>>> import numpy as np
>>> import numpy.linalg as la
>>> np.set_printoptions(suppress=True, linewidth=140)
>>> def rnd(a):
...     return np.round(a, 2) + 0
... 
>>> K = np.load("arr.npy")
>>> K
array([[ -2,   1,  -1,   1,   0,  -2,  -2],
       [ -8,   4,  -4,   4,   0,  -8,  -8],
       [  2,  -1,   1,  -1,   0,   2,   2],
       [  4,  -2,   2,  -2,   0,   4,   4],
       [-10,   5,  -5,   5,   0, -10, -10],
       [ -2,   1,  -1,   1,   0,  -2,  -2],
       [-14,   7,  -7,   7,   0, -14, -14],
       [  0,   0,   0,   0,   0,   0,   0],
       [ 12,  -6,   6,  -6,   0,  12,  12],
       [  2,  -1,   1,  -1,   0,   2,   2],
       [-16,   8,  -8,   8,   0, -16, -16]])
>>> C2 = K.T @ K
>>> rnd(la.svd(K, compute_uv=False) ** 2)
array([2970.,    0.,    0.,    0.,    0.,    0.,    0.])
>>> rnd(la.eigvalsh(C2)[::-1])
array([2970.,    0.,    0.,    0.,    0.,    0.,    0.])
>>> np.allclose(C2, C2.T)
True
>>> left, s, Vh = la.svd(K)
>>> evecs = Vh[:(s > 1e-8).sum()]
>>> rng = np.random.default_rng(175775)
>>> x = K[3] + 2 * K[1] + rng.integers(2) * np.eye(7)[0]
>>> x
array([-11.,   6.,  -6.,   6.,   0., -12., -12.])
>>> la.matrix_rank(np.vstack([K, x]))
np.int64(2)
>>> rnd(np.diag(evecs.T @ evecs))
array([0.27, 0.07, 0.07, 0.07, 0.  , 0.27, 0.27])
>>> np.allclose(evecs.T @ evecs @ x, x)
False
>>> rk = la.matrix_rank(K)
>>> rk
np.int64(1)
>>> N = la.svd(K)[2][rk:].T
>>> rnd(N @ N.T)
array([[ 0.73,  0.13, -0.13,  0.13,  0.  , -0.27, -0.27],
       [ 0.13,  0.93,  0.07, -0.07,  0.  ,  0.13,  0.13],
       [-0.13,  0.07,  0.93,  0.07,  0.  , -0.13, -0.13],
       [ 0.13, -0.07,  0.07,  0.93,  0.  ,  0.13,  0.13],
       [ 0.  ,  0.  ,  0.  ,  0.  ,  1.  ,  0.  ,  0.  ],
       [-0.27,  0.13, -0.13,  0.13,  0.  ,  0.73, -0.27],
       [-0.27,  0.13, -0.13,  0.13,  0.  , -0.27,  0.73]])
